$ ipython --no-banner

In [1]: import numpy as np

In [2]: np.set_printoptions(precision=3, suppress=True, linewidth=140)

In [3]: def tidy(a):
   ...:     return np.round(a, 3) + 0
   ...: 

In [4]: K = np.loadtxt("x.csv", delimiter=",")

In [5]: print(K)
[[ 0.09   0.974  0.501 -0.438  0.388  0.782 -0.558 -0.905]
 [ 0.675  0.711  0.985  0.874 -0.965 -0.856  0.273  1.   ]
 [-0.774 -0.716 -0.254  0.119  0.973  0.744 -0.922  0.197]
 [ 0.623 -0.999 -0.77   0.89  -0.881 -0.95   0.963  0.68 ]
 [ 0.508  0.397  0.8    0.851 -0.02   0.273 -0.273  0.327]
 [ 0.974  0.478  0.623  0.731 -0.999 -0.965  0.995  0.3  ]
 [ 0.09   0.438  0.629  0.02  -0.664 -0.515  0.09   0.955]
 [ 0.716 -0.38  -0.929 -0.635 -0.925 -0.635  0.98  -0.997]
 [-0.997 -1.    -1.    -0.892  0.999 -0.658 -0.422  0.178]
 [ 0.726 -0.731 -0.974 -0.851 -0.987 -0.922  0.996 -0.991]
 [ 0.217  0.793  0.963  0.896  0.508  0.585 -0.864  0.938]
 [-0.345 -0.986 -0.876 -0.159 -0.11  -0.731  0.635  0.438]
 [ 0.827  1.     0.998 -0.245 -0.93   0.731 -0.611  0.592]
 [ 0.168 -0.818  0.3    0.711 -0.354 -0.572  0.226  0.922]
 [-0.864 -0.485  0.319 -0.797 -0.149 -0.797 -0.647  1.   ]
 [-0.67   0.197 -0.701 -0.864  0.701  0.438 -0.47  -0.686]
 [-0.896 -0.996 -0.438  0.623  0.979  0.11  -0.926  0.989]
 [-0.804 -0.93  -0.954 -0.945  0.11  -0.675  0.397  0.478]
 [ 0.922  0.993  0.617 -0.523 -0.995 -0.641  0.965 -0.872]
 [-0.585 -0.478 -0.851 -0.821  0.558  0.159 -0.04  -0.793]
 [ 0.744 -0.701 -0.731 -0.207 -0.98  -0.915  0.984 -0.598]
 [-0.139 -0.345 -0.405 -0.782 -0.914 -0.894  0.786  0.954]]

In [6]: C2 = np.cov(K, rowvar=False)

In [7]: print(tidy(np.linalg.eigvalsh(C2)[::-1]))
[1.523 1.423 0.797 0.292 0.086 0.044 0.018 0.008]

In [8]: print(np.argsort(-K.std(axis=0).round(6), kind="stable"))
[7 2 4 1 6 3 0 5]

In [9]: print(C2.shape)
(8, 8)

In [10]: print(tidy(K.std(axis=0)))
[0.672 0.734 0.744 0.685 0.736 0.629 0.701 0.747]

In [11]: q, _ = np.linalg.qr(np.array([[-1.4, -1.6, 1.0, 0.7, 0.0, 2.0, -0.6, 1.4],
    ...:     [-1.2, -0.4, 0.6, 0.8, 1.7, -0.5, -0.1, 0.9],
    ...:     [-0.9, 0.2, -0.7, 0.1, -0.4, 0.8, -0.9, 0.4],
    ...:     [-1.1, -1.5, -3.0, -1.2, -0.4, 1.3, -0.6, -0.4],
    ...:     [-1.2, -0.5, 1.5, 1.0, 1.3, -1.6, -0.9, 0.8],
    ...:     [3.0, 0.3, -0.8, -0.4, -2.0, 0.1, -0.3, 0.4],
    ...:     [-0.1, 0.3, 2.3, 0.0, 0.6, -0.5, -0.7, 1.6],
    ...:     [-0.8, 0.5, -0.7, 1.2, 1.0, -0.8, -0.2, -1.9]]))

In [12]: V, _ = np.linalg.qr(np.array([[-0.4, -0.4, -0.3, 0.8, 1.6],
    ...:     [0.2, 0.0, 1.6, -0.7, -1.3],
    ...:     [1.1, 0.7, -0.9, -1.2, -0.8],
    ...:     [-0.8, 1.0, -0.2, -0.9, 0.5],
    ...:     [-0.5, -1.3, -1.2, -1.2, 1.8]]))

In [13]: sv = 3 * 0.9 ** np.arange(5)

In [14]: mat = q[:, :5] * sv @ V[:5]

In [15]: print(tidy(mat))
[[ 0.495  0.156  0.302 -2.267  0.028]
 [ 0.488  1.271  0.275 -0.028  0.606]
 [-0.76  -0.884 -0.596 -0.372  1.047]
 [-0.136 -0.346  2.206 -0.292  0.679]
 [ 0.641  0.883 -0.219 -0.714  0.391]
 [-0.942  0.196  0.25  -0.049 -2.327]
 [ 1.338 -0.326 -0.694  0.27  -0.078]
 [-1.201  1.039 -0.572  0.114  0.965]]

In [16]: proj = mat @ np.linalg.solve(mat.T @ mat, mat.T)

In [17]: print(tidy(np.linalg.eigvalsh(proj)))
[0. 0. 0. 1. 1. 1. 1. 1.]

In [18]: print(np.allclose(proj @ proj, proj))
True

In [19]: print(np.linalg.matrix_rank(np.eye(8) - proj))
3

In [20]: print(tidy(np.diag(proj)))
[0.878 0.456 0.607 0.855 0.296 0.803 0.442 0.663]

In [21]: out = np.array([[-0.9, 0.3], [0.9, -0.6], [0.3, -0.8]])

In [22]: W2 = np.array([[0.2, 0.7, 1.2], [-1.1, -1.2, 0.3]])

In [23]: M = out @ W2

In [24]: print(tidy(M))
[[-0.51 -0.99 -0.99]
 [ 0.84  1.35  0.9 ]
 [ 0.94  1.17  0.12]]

In [25]: # looks like rank 2

In [26]: r = np.linalg.matrix_rank(M)

In [27]: print(r)
2

In [28]: null = np.linalg.svd(M)[2][r:].T

In [29]: print(tidy(null[:, 0] / null[np.abs(null[:, 0]).round(6).argmax(), 0]))
[ 1.    -0.836  0.321]

In [30]: print([int(np.linalg.matrix_rank(np.delete(M, i, axis=0))) for i in range(3)])
[2, 2, 2]

In [31]: print(null.shape)
(3, 1)

In [32]: print(tidy(null @ null.T))
[[ 0.555 -0.464  0.178]
 [-0.464  0.388 -0.149]
 [ 0.178 -0.149  0.057]]

In [33]: print(np.allclose(M @ null, 0))
True

In [34]: print(tidy(M @ null))
[[0.]
 [0.]
 [0.]]

In [35]: print(np.linalg.matrix_rank(M.T @ M), np.linalg.matrix_rank(M @ M.T))
2 2

In [36]: print([int(np.linalg.matrix_rank(M[:i])) for i in range(1, len(M) + 1)])
[1, 2, 2]

In [37]: print([int(np.linalg.matrix_rank(M[:, :j + 1])) for j in range(3)])
[1, 2, 2]

In [38]: Uu, sv, VT = np.linalg.svd(M)

In [39]: print(tidy(sv))
[2.705 0.715 0.   ]

In [40]: out = Uu[:, :2] @ np.diag(sv[:2]) @ VT[:2]

In [41]: print(tidy(out))
[[-0.51 -0.99 -0.99]
 [ 0.84  1.35  0.9 ]
 [ 0.94  1.17  0.12]]

In [42]: print(np.linalg.matrix_rank(M, rtol=0.05))
2

In [43]: print(tidy(np.linalg.norm(M - out) / np.linalg.norm(M)))
0.0

In [44]: Uu, sv, VT = np.linalg.svd(M, full_matrices=False)

In [45]: print(np.allclose(Uu * sv @ VT, M))
True

In [46]: print(tidy(np.cumsum(sv ** 2) / np.sum(sv ** 2)))
[0.935 1.    1.   ]

In [47]: print((sv > 1e-8).sum())
2

In [48]: print(tidy(VT @ VT.T))
[[1. 0. 0.]
 [0. 1. 0.]
 [0. 0. 1.]]

In [49]: print(np.abs(Uu[:, 0]).round(6).argmax())
1

In [50]: print(tidy(sv / sv[0]))
[1.    0.264 0.   ]

In [51]: print(tidy(np.linalg.norm(M, axis=1)))
[1.49  1.827 1.506]

In [52]: print(tidy(np.linalg.norm(M, "nuc")))
3.419

In [53]: print(np.linalg.norm(M, axis=1).argmax())
1

In [54]: print(tidy(M[1] @ M[0]))
-2.656

In [55]: print(tidy(np.linalg.norm(M, 1)), tidy(np.linalg.norm(M, np.inf)))
3.51 3.09

In [56]: out = np.array([[1, 4], [3, 5]])

In [57]: W2 = np.kron(out, M)

In [58]: print(np.linalg.matrix_rank(W2))
4

In [59]: print(tidy(np.linalg.norm(W2, 2)), tidy(np.linalg.norm(out, 2) * np.linalg.norm(M, 2)))
19.128 19.128

In [60]: q, _ = np.linalg.qr(np.array([[-1.9, 0.5, -1.1, -0.6],
    ...:     [-1.2, -0.8, -1.3, 1.1],
    ...:     [-0.5, 1.0, -1.1, -0.2],
    ...:     [0.9, -0.2, -0.2, -0.3]]))

In [61]: V, _ = np.linalg.qr(np.array([[2.0, 0.9, 0.1, 0.5, 0.3, -1.0],
    ...:     [-1.2, 0.4, 0.2, 0.4, 1.2, -1.4],
    ...:     [-1.8, -0.6, 0.4, -1.2, -1.4, -0.8],
    ...:     [-0.6, -0.5, -0.6, -0.8, 1.4, -0.2],
    ...:     [1.1, -0.9, -0.1, 0.8, -1.4, 0.8],
    ...:     [-0.7, 0.7, -0.6, 0.5, -2.2, 0.5]]))

In [62]: sv = 3 * 0.5 ** np.arange(4)

In [63]: W0 = q[:, :4] * sv @ V[:4]

In [64]: print(tidy(W0))
[[ 1.622  0.915  0.362  0.718 -0.445 -1.079]
 [ 0.301  0.813  0.498  0.054  0.228 -1.501]
 [ 0.488 -0.231 -0.061  0.888 -0.748 -0.119]
 [-0.931 -0.46   0.214 -0.348 -0.167  0.483]]

In [65]: print(np.count_nonzero(W0))
24

In [66]: print(tidy(np.linalg.svd(W0, compute_uv=False)))
[3.    1.5   0.75  0.375]

In [67]: np.zeros(4, 6)
Traceback (most recent call last):
  Cell In[67], line 1
    np.zeros(4, 6)
TypeError: Cannot interpret '6' as a data type


In [68]: W0[:, 6]
Traceback (most recent call last):
  Cell In[68], line 1
    W0[:, 6]
IndexError: index 6 is out of bounds for axis 1 with size 6


In [69]: W0[4]
Traceback (most recent call last):
  Cell In[69], line 1
    W0[4]
IndexError: index 4 is out of bounds for axis 0 with size 4


In [70]: print(tidy(np.linalg.norm(W0)))
3.457

In [71]: blk = np.stack([W0, 4 * W0, W0[::-1]])

In [72]: print((blk @ W0.T).shape)
(3, 4, 4)

In [73]: print(tidy(np.einsum("bij,cij->bc", blk, blk)))
[[ 11.953  47.812  -5.135]
 [ 47.812 191.25  -20.54 ]
 [ -5.135 -20.54   11.953]]

In [74]: f, r1 = W0[3], W0[0]

In [75]: print(tidy(f @ f))
1.507

In [76]: pr = (f @ r1) / (f @ f) * f

In [77]: print(tidy(r1 - pr))
[ 0.046  0.136  0.725  0.13  -0.727 -0.261]

In [78]: print(tidy(pr))
[ 1.577  0.779 -0.362  0.589  0.283 -0.818]

In [79]: print(np.linalg.matrix_rank(np.outer(f, r1)))
1

In [80]: rng = np.random.default_rng(176375)

In [81]: out = W0 + rng.integers(-2, 3, (4, 1)) @ rng.integers(-2, 3, (1, 6))

In [82]: print(tidy(out))
[[ 1.622 -3.085 -1.638 -1.282  1.555  2.921]
 [ 0.301 -1.187 -0.502 -0.946  1.228  0.499]
 [ 0.488 -0.231 -0.061  0.888 -0.748 -0.119]
 [-0.931  3.54   2.214  1.652 -2.167 -3.517]]

In [83]: print(np.linalg.matrix_rank(out - W0, tol=1e-8))
1

In [84]: print(tidy(out - W0))
[[ 0. -4. -2. -2.  2.  4.]
 [ 0. -2. -1. -1.  1.  2.]
 [ 0.  0.  0.  0.  0.  0.]
 [ 0.  4.  2.  2. -2. -4.]]

In [85]: print(tidy(np.linalg.svd(out - W0, compute_uv=False)))
[9.95 0.   0.   0.  ]

In [86]: data = np.array([[1, 2, 0, 2, 0, 0, 0],
    ...:     [0, 0, 0, 0, 0, 2, 0],
    ...:     [0, 2, 0, 0, 0, 0, 0],
    ...:     [0, 0, 2, 0, 0, 0, 0],
    ...:     [0, 0, 0, 0, 0, 0, 0],
    ...:     [0, 0, 0, 1, 0, 0, 1],
    ...:     [0, 0, 0, 0, 0, 0, 1],
    ...:     [2, 0, 0, 0, 0, 0, 0],
    ...:     [0, 2, 0, 0, 0, 0, 0]])

In [87]: print(data)
[[1 2 0 2 0 0 0]
 [0 0 0 0 0 2 0]
 [0 2 0 0 0 0 0]
 [0 0 2 0 0 0 0]
 [0 0 0 0 0 0 0]
 [0 0 0 1 0 0 1]
 [0 0 0 0 0 0 1]
 [2 0 0 0 0 0 0]
 [0 2 0 0 0 0 0]]

In [88]: # row 8 repeats row 2

In [89]: print(np.unique(data.round(6), axis=0).shape)
(8, 7)

In [90]: print(np.allclose(data[:-1].T @ np.linalg.lstsq(data[:-1].T, data[-1])[0], data[-1]))
True
